% ipython --no-banner

In [1]: import numpy as np

In [2]: np.set_printoptions(suppress=True, linewidth=100)

In [3]: data = np.load("m.npy")

In [4]: print(data.round(2))
[[ 0.22 -2.28 -1.94]
 [ 0.76  1.85 -2.23]
 [-0.64 -2.6   1.36]
 [ 0.6  -0.84 -2.82]
 [ 0.31 -2.02 -2.2 ]
 [-0.22 -2.95 -0.51]
 [ 0.14 -2.45 -1.73]
 [-0.33  1.94  2.26]
 [ 0.34  2.98  0.01]
 [-0.68 -2.44  1.6 ]
 [ 0.36 -1.85 -2.34]
 [ 0.5  -1.3  -2.66]
 [-0.28 -2.98 -0.27]
 [-0.69 -2.37  1.7 ]
 [ 0.59  2.72 -1.12]
 [-0.68 -2.44  1.61]
 [-0.2  -2.94 -0.57]
 [-0.54 -2.83  0.85]
 [ 0.45 -1.52 -2.55]
 [-0.2  -2.94 -0.56]
 [ 0.76  0.53 -2.85]]

In [5]: d = np.linalg.norm(data[:, None] - data[None], axis=-1)

In [6]: np.round(np.linalg.norm(data, axis=1), 2)
Out[6]: array([3., 3., 3., 3., 3., 3., 3., 3., 3., 3., 3., 3., 3., 3., 3., 3., 3., 3., 3., 3., 3.])

In [7]: d.shape
Out[7]: (21, 21)

In [8]: A = np.load("sample2.npy")

In [9]: A
Out[9]: 
array([[2, 0, 0, 0],
       [0, 0, 1, 1],
       [0, 0, 1, 1]])

In [10]: # looks like rank 2

In [11]: u, v = A[0], A[2]

In [12]: u @ u
Out[12]: np.int64(4)

In [13]: p = (u @ v) / (u @ u) * u

In [14]: np.linalg.matrix_rank(np.outer(u, v))
Out[14]: np.int64(1)

In [15]: np.outer(u, v)
Out[15]: 
array([[0, 0, 2, 2],
       [0, 0, 0, 0],
       [0, 0, 0, 0],
       [0, 0, 0, 0]])

In [16]: r = np.linalg.matrix_rank(A)

In [17]: print(r)
2

In [18]: null = np.linalg.svd(A)[2][r:].T

In [19]: np.allclose(A @ null, 0)
Out[19]: True

In [20]: np.round(null @ null.T, 2) + 0
Out[20]: 
array([[ 0. ,  0. ,  0. ,  0. ],
       [ 0. ,  1. ,  0. ,  0. ],
       [ 0. ,  0. ,  0.5, -0.5],
       [ 0. ,  0. , -0.5,  0.5]])

In [21]: print(null.shape)
(4, 2)

In [22]: np.round(A @ null, 2) + 0
Out[22]: 
array([[0., 0.],
       [0., 0.],
       [0., 0.]])

In [23]: np.unique(A.round(6), axis=0).shape
Out[23]: (2, 4)

In [24]: blk = np.stack([A, -1 * A, A[::-1]])

In [25]: blk.shape
Out[25]: (3, 3, 4)

In [26]: np.linalg.matrix_rank(blk.reshape(3, -1))
Out[26]: np.int64(2)

In [27]: (blk @ A.T).shape
Out[27]: (3, 3, 3)

In [28]: np.einsum("bij,cij->bc", blk, blk)
Out[28]: 
array([[ 8, -8,  2],
       [-8,  8, -2],
       [ 2, -2,  8]])

In [29]: np.linalg.matrix_rank(blk)
Out[29]: array([2, 2, 2])

In [30]: print(blk.sum(axis=0))
[[0 0 1 1]
 [0 0 1 1]
 [2 0 0 0]]

In [31]: X = np.load("block15.npy")

In [32]: X
Out[32]: 
array([[-0.29, -0.74, -0.89],
       [ 0.1 , -0.74,  0.99],
       [-0.48, -0.97, -0.92],
       [-0.41, -0.98, -0.4 ],
       [-0.33, -1.  ,  0.99],
       [-0.06,  0.96, -1.  ],
       [-0.02, -0.94,  0.99],
       [ 0.12, -0.87,  1.  ],
       [ 0.06,  0.19,  0.27],
       [ 0.31,  0.36,  0.99],
       [ 0.18, -0.19,  0.98],
       [-0.29, -0.96,  0.34],
       [-0.06,  0.19, -0.75],
       [-0.38, -0.99,  0.78],
       [-0.6 , -1.  , -0.94],
       [ 0.29,  0.91,  0.34],
       [ 0.16,  0.87, -0.65],
       [-0.2 ,  0.91, -1.  ]])

In [33]: x = np.array([2, -2, 2])

In [34]: target = X @ x

In [35]: np.round(np.linalg.solve(X.T @ X, X.T @ target), 2)
Out[35]: array([ 2., -2.,  2.])

In [36]: target.round(2)
Out[36]: 
array([-0.88,  3.66, -0.86,  0.34,  3.32, -4.04,  3.82,  3.98,  0.28,  1.88,  2.7 ,  2.02, -2.  ,
        2.78, -1.08, -0.56, -2.72, -4.22])

In [37]: rng = np.random.default_rng(690939)

In [38]: target = target + 0.1 * rng.normal(size=18)

In [39]: target.round(2)
Out[39]: 
array([-0.97,  3.75, -0.83,  0.42,  3.38, -4.03,  3.89,  3.98,  0.37,  1.66,  2.72,  1.97, -2.09,
        2.7 , -1.04, -0.47, -2.86, -4.17])

In [40]: b, *_ = np.linalg.lstsq(X, target)

In [41]: print(b.round(2))
[ 1.91 -1.99  2.02]

In [42]: [round(float(np.linalg.norm(np.linalg.solve(X.T @ X + lam * np.eye(3), X.T @ target))), 2) for lam in (0, 1, 10, 100)]
Out[42]: [3.42, 2.69, 1.73, 0.39]

In [43]: np.round(np.linalg.norm(target - X @ b), 2)
Out[43]: np.float64(0.36)
